$ ipython --no-banner

In [1]: import numpy as np

In [2]: np.set_printoptions(precision=2, suppress=True, linewidth=160)

In [3]: E = np.loadtxt("x.csv", delimiter=",")

In [4]: E
Out[4]: 
array([[-11.43, -16.66,  24.16],
       [ 36.35,  -0.32, -10.31],
       [ 36.49,   0.83,  -9.85],
       [-11.69, -19.87,  25.24],
       [ 19.75,  20.99,  15.16],
       [-11.67, -18.46,  24.22],
       [ 19.67,  21.39,  15.48],
       [-12.45, -18.58,  22.91],
       [-11.96, -16.68,  23.3 ],
       [ 20.3 ,  20.69,  15.81],
       [-12.22, -19.79,  23.54],
       [ 20.79,  21.49,  13.34],
       [ 20.49,  21.39,  16.37],
       [ 20.07,  22.18,  16.48],
       [ 19.8 ,  21.66,  15.69],
       [ 20.67,  23.23,  14.03],
       [ 37.38,  -0.9 , -10.6 ],
       [ 37.91,  -0.96, -10.54],
       [ 19.26,  22.38,  16.44],
       [-11.82, -18.23,  24.29],
       [ 38.16,   0.05,  -9.83],
       [ 38.6 ,   0.46,  -9.99],
       [ 38.33,  -0.73, -10.9 ],
       [ 38.72,   0.17, -12.09],
       [ 19.05,  23.17,  17.91]])

In [5]: x0 = np.array([2, 0, -1])

In [6]: h1 = np.maximum(E @ x0, 0)

In [7]: E.T @ h1
Out[7]: array([30847.64,  5184.66, -3458.78])

In [8]: E * (h1 > 1e-9)[:, None]
Out[8]: 
array([[ -0.  ,  -0.  ,   0.  ],
       [ 36.35,  -0.32, -10.31],
       [ 36.49,   0.83,  -9.85],
       [ -0.  ,  -0.  ,   0.  ],
       [ 19.75,  20.99,  15.16],
       [ -0.  ,  -0.  ,   0.  ],
       [ 19.67,  21.39,  15.48],
       [ -0.  ,  -0.  ,   0.  ],
       [ -0.  ,  -0.  ,   0.  ],
       [ 20.3 ,  20.69,  15.81],
       [ -0.  ,  -0.  ,   0.  ],
       [ 20.79,  21.49,  13.34],
       [ 20.49,  21.39,  16.37],
       [ 20.07,  22.18,  16.48],
       [ 19.8 ,  21.66,  15.69],
       [ 20.67,  23.23,  14.03],
       [ 37.38,  -0.9 , -10.6 ],
       [ 37.91,  -0.96, -10.54],
       [ 19.26,  22.38,  16.44],
       [ -0.  ,  -0.  ,   0.  ],
       [ 38.16,   0.05,  -9.83],
       [ 38.6 ,   0.46,  -9.99],
       [ 38.33,  -0.73, -10.9 ],
       [ 38.72,   0.17, -12.09],
       [ 19.05,  23.17,  17.91]])

In [9]: np.flatnonzero(h1 > 1e-9)
Out[9]: array([ 1,  2,  4,  6,  9, 11, 12, 13, 14, 15, 16, 17, 18, 20, 21, 22, 23, 24])

In [10]: def softmax(z):
    ...:     e = np.exp(z - z.max(axis=-1, keepdims=True))
    ...:     return e / e.sum(axis=-1, keepdims=True)
    ...: 

In [11]: np.round(softmax(10 * E[24]), 2) + 0
Out[11]: array([0., 1., 0.])

In [12]: softmax(E).sum(axis=1)
Out[12]: array([1., 1., 1., 1., 1., 1., 1., 1., 1., 1., 1., 1., 1., 1., 1., 1., 1., 1., 1., 1., 1., 1., 1., 1., 1.])

In [13]: softmax(E[24] + 5)
Out[13]: array([0.02, 0.98, 0.01])

In [14]: scores = E @ E.T / np.sqrt(3)

In [15]: softmax(scores).round(6).argmax(axis=1)
Out[15]: array([ 3, 23, 23,  3, 24,  3, 24,  3,  3, 24,  3, 24, 24, 24, 24, 24, 23, 23, 24,  3, 23, 23, 23, 23, 24])

In [16]: softmax(scores)[24] @ E
Out[16]: array([19.05, 23.17, 17.91])

In [17]: Ac = (E - E.mean(axis=0)) / E.std(axis=0)

In [18]: np.argwhere(np.abs(Ac) > 2)
Out[18]: array([], shape=(0, 2), dtype=int64)

In [19]: coef = np.linalg.lstsq(np.delete(Ac, 2, axis=1), Ac[:, 2])[0]

In [20]: coef
Out[20]: array([-1.18,  0.56])

In [21]: np.round(1 - np.var(Ac[:, 2] - np.delete(Ac, 2, axis=1) @ coef), 2)
Out[21]: np.float64(1.0)

In [22]: dist = np.linalg.norm(E[:, None] - E[None], axis=-1)

In [23]: dist[:5, :5]
Out[23]: 
array([[ 0.  , 61.14, 61.31,  3.4 , 49.71],
       [61.14,  0.  ,  1.25, 62.88, 37.13],
       [61.31,  1.25,  0.  , 63.1 , 36.22],
       [ 3.4 , 62.88, 63.1 ,  0.  , 52.53],
       [49.71, 37.13, 36.22, 52.53,  0.  ]])

In [24]: np.linalg.matrix_rank(dist ** 2)
Out[24]: np.int64(5)

In [25]: np.unravel_index(dist.round(6).argmax(), dist.shape)
Out[25]: (np.int64(3), np.int64(23))

In [26]: A = np.load("w.npy")

In [27]: A
Out[27]: 
array([[-1,  0,  0],
       [ 0,  3,  0],
       [ 0,  0,  3]])

In [28]: Y = A / np.sqrt((A ** 2).mean(axis=1, keepdims=True))

In [29]: np.linalg.matrix_rank(Y) == np.linalg.matrix_rank(A)
Out[29]: np.True_

In [30]: np.linalg.matrix_rank(A - A.mean(axis=1, keepdims=True))
Out[30]: np.int64(2)

In [31]: np.linalg.norm(Y, axis=1)
Out[31]: array([1.73, 1.73, 1.73])

In [32]: u = np.array([-2, 1, -3])

In [33]: Y = A + np.outer(u, np.eye(3)[0])

In [34]: np.round(np.linalg.det(Y) / np.linalg.det(A), 2), round(1 + np.linalg.solve(A, u)[0], 2)
Out[34]: (np.float64(3.0), np.float64(3.0))

In [35]: gram = A.T @ A

In [36]: np.linalg.eigvalsh(gram)[::-1]
Out[36]: array([9., 9., 1.])

In [37]: (A @ A.T).shape
Out[37]: (3, 3)

In [38]: np.diag(gram)
Out[38]: array([1, 9, 9])

In [39]: hat = np.triu(np.array([[1, 0, 0], [1, 2, 2], [-1, 1, 2]]), 1) + np.eye(3)

In [40]: Y = hat @ A @ np.linalg.inv(hat)

In [41]: np.poly(Y)
Out[41]: array([ 1., -5.,  3.,  9.])

In [42]: np.trace(Y), np.trace(A)
Out[42]: (np.float64(5.0), np.int64(5))

In [43]: np.linalg.matrix_rank(Y)
Out[43]: np.int64(3)

In [44]: Y
Out[44]: 
array([[-1.,  0.,  0.],
       [ 0.,  3.,  0.],
       [ 0.,  0.,  3.]])

In [45]: vals, evecs = np.linalg.eigh(A)

In [46]: x0 = np.array([-5, 4, 2])

In [47]: round(float(x0 @ A @ x0 / (x0 @ x0)), 2), vals[0], vals[-1]
Out[47]: (0.78, np.float64(-1.0), np.float64(3.0))

In [48]: np.abs(A).sum(axis=1).max(), np.abs(vals).max()
Out[48]: (np.int64(3), np.float64(3.0))

In [49]: np.linalg.eigvalsh(A[1:, 1:])
Out[49]: array([3., 3.])

In [50]: x0 @ A @ x0
Out[50]: np.int64(35)

In [51]: evecs * np.abs(vals) @ evecs.T
Out[51]: 
array([[1., 0., 0.],
       [0., 3., 0.],
       [0., 0., 3.]])

In [52]: arr = np.array([[-1.4, -0.3, 0.5],
    ...:     [0.7, -0.7, 0.1],
    ...:     [0.1, -0.7, 2.3],
    ...:     [0.1, 0.4, 0.6],
    ...:     [0.0, -2.4, -1.7],
    ...:     [-0.2, 0.9, 0.3],
    ...:     [0.7, 0.4, -0.4],
    ...:     [2.0, 1.5, 0.8],
    ...:     [0.1, -1.1, 0.5],
    ...:     [2.4, 1.5, -6.0],
    ...:     [-0.2, -0.8, -1.0],
    ...:     [-0.7, -0.7, -1.0],
    ...:     [-0.8, 0.4, 0.3],
    ...:     [-0.6, -0.7, 0.4],
    ...:     [0.5, -0.2, 0.3],
    ...:     [1.0, 1.0, -1.5],
    ...:     [0.6, 0.0, 0.7]])

In [53]: labels = arr[:, 2] > np.median(arr[:, 2])

In [54]: u = arr[labels].mean(axis=0) - arr[~labels].mean(axis=0)

In [55]: u
Out[55]: array([-0.21, -0.07,  1.89])

In [56]: gram = np.cov(arr, rowvar=False)

In [57]: np.median(arr, axis=0)
Out[57]: array([ 0.1, -0.2,  0.3])

In [58]: np.corrcoef(arr.T)
Out[58]: 
array([[ 1.  ,  0.55, -0.47],
       [ 0.55,  1.  , -0.22],
       [-0.47, -0.22,  1.  ]])

In [59]: np.linalg.eigvalsh(gram)[::-1]
Out[59]: array([3.49, 1.17, 0.39])

In [60]: gram
Out[60]: 
array([[ 0.93,  0.53, -0.8 ],
       [ 0.53,  1.02, -0.4 ],
       [-0.8 , -0.4 ,  3.1 ]])

In [61]: round(float(np.corrcoef(arr[:, 2], arr[:, 1])[0, 1]), 2)
Out[61]: -0.22

In [62]: np.argwhere(np.triu(np.abs(np.corrcoef(arr.T)) > 0.8, 1))
Out[62]: array([], shape=(0, 2), dtype=int64)

In [63]: vals, evecs = np.linalg.eigh(gram)

In [64]: x0 = np.array([2, 1, 1])

In [65]: round(float(np.abs(gram).sum(axis=1).max()), 2), round(np.abs(vals).max(), 2)
Out[65]: (4.3, np.float64(3.49))

In [66]: evecs * np.abs(vals) @ evecs.T
Out[66]: 
array([[ 0.93,  0.53, -0.8 ],
       [ 0.53,  1.02, -0.4 ],
       [-0.8 , -0.4 ,  3.1 ]])

In [67]: W2 = arr[[11, 6]].astype(float)

In [68]: for _ in range(6):
    ...:     labels = np.linalg.norm(arr[:, None] - W2, axis=-1).argmin(axis=1)
    ...:     W2 = np.array([arr[labels == j].mean(axis=0) for j in range(2)])
    ...: 

In [69]: labels
Out[69]: array([0, 0, 0, 0, 0, 0, 0, 1, 0, 1, 0, 0, 0, 0, 0, 1, 0])

In [70]: np.bincount(labels)
Out[70]: array([14,  3])

In [71]: J = np.array([[0.39, 2.34, 0.91], [-0.16, -0.75, -0.61], [-0.06, 0.97, 1.02]])

In [72]: Y = np.inv(J)
AttributeError: module 'numpy' has no attribute 'inv'


In [73]: Y = np.linalg.inv(J)

In [74]: Y
Out[74]: 
array([[-0.8 , -6.91, -3.42],
       [ 0.92,  2.08,  0.42],
       [-0.92, -2.38,  0.38]])

In [75]: round(float(np.linalg.det(J) * np.linalg.det(Y)), 2)
Out[75]: 1.0

In [76]: np.allclose(Y, J.T)
Out[76]: False

In [77]: (np.abs(Y) > 1e-9).astype(int)
Out[77]: 
array([[1, 1, 1],
       [1, 1, 1],
       [1, 1, 1]])

In [78]: X = np.loadtxt("mat.csv", delimiter=",")

In [79]: X
Out[79]: 
array([[-177.91,  159.51, -119.31],
       [-180.52,  160.17, -119.75],
       [-178.32,  159.86, -119.47],
       [-178.94,  159.62, -120.3 ],
       [-181.64,  159.9 , -120.94],
       [-180.58,  161.01, -120.53],
       [-180.49,  160.42, -119.9 ],
       [-179.32,  159.27, -120.72],
       [-179.54,  159.44, -120.16],
       [-180.26,  160.06, -120.65],
       [-179.85,  160.03, -121.22],
       [-179.63,  161.45, -119.  ],
       [-179.88,  159.65, -120.24],
       [-179.2 ,  160.65, -118.16],
       [-181.02,  160.93, -119.49],
       [-179.95,  160.19, -118.67],
       [-179.72,  161.3 , -120.01],
       [-180.8 ,  159.38, -118.86],
       [-181.12,  161.48, -122.99],
       [-180.68,  160.89, -121.74],
       [-178.93,  158.19, -120.94],
       [-181.29,  160.65, -120.47],
       [-179.3 ,  160.87, -120.43]])

In [80]: U, sig, vt = np.linalg.svd(X)

In [81]: np.argmax(sig[:-1] / (sig[1:] + 1e-6)) + 1
Out[81]: np.int64(1)

In [82]: Y = U[:, :1] @ np.diag(sig[:1]) @ vt[:1]

In [83]: np.linalg.matrix_rank(X, rtol=0.05)
Out[83]: np.int64(1)

In [84]: round(np.linalg.norm(X - Y) / np.linalg.norm(X), 2)
Out[84]: np.float64(0.0)

In [85]: x0 = np.array([6, 0, 6])

In [86]: target = X @ x0

In [87]: coef, lr = np.zeros(3), 1 / np.linalg.norm(X, 2) ** 2

In [88]: for i in range(30):
    ...:     coef -= lr * X.T @ (X @ coef - target)
    ...:     if i % 10 == 0: print(i, round(np.linalg.norm(X @ coef - target), 2))
    ...: 
0 21.3
10 21.29
20 21.29

In [89]: round(np.linalg.cond(X), 2)
Out[89]: np.float64(419.49)

In [90]: coef
Out[90]: array([ 4.47, -3.98,  2.99])

In [91]: data = np.array([[-0.6, 0.8, -1.2],
    ...:     [-0.1, -1.4, -0.2],
    ...:     [-1.2, -0.2, 1.4],
    ...:     [-0.1, -0.6, 1.4]])

In [92]: rng = np.random.default_rng(27)

In [93]: data[0] = data[3] + 0.1 * rng.normal(size=3)

In [94]: data
Out[94]: 
array([[ 0.03, -0.52,  1.5 ],
       [-0.1 , -1.4 , -0.2 ],
       [-1.2 , -0.2 ,  1.4 ],
       [-0.1 , -0.6 ,  1.4 ]])

In [95]: x0 = np.array([-1, -1, -1])

In [96]: target = data @ x0

In [97]: coef, lr = np.zeros(3), 1 / np.linalg.norm(data, 2) ** 2

In [98]: for i in range(40):
    ...:     coef -= lr * data.T @ (data @ coef - target)
    ...:     if i % 10 == 0: print(i, round(np.linalg.norm(data @ coef - target), 2))
    ...: 
0 1.55
10 0.32
20 0.09
30 0.03

In [99]: coef
Out[99]: array([-0.99, -1.  , -1.  ])
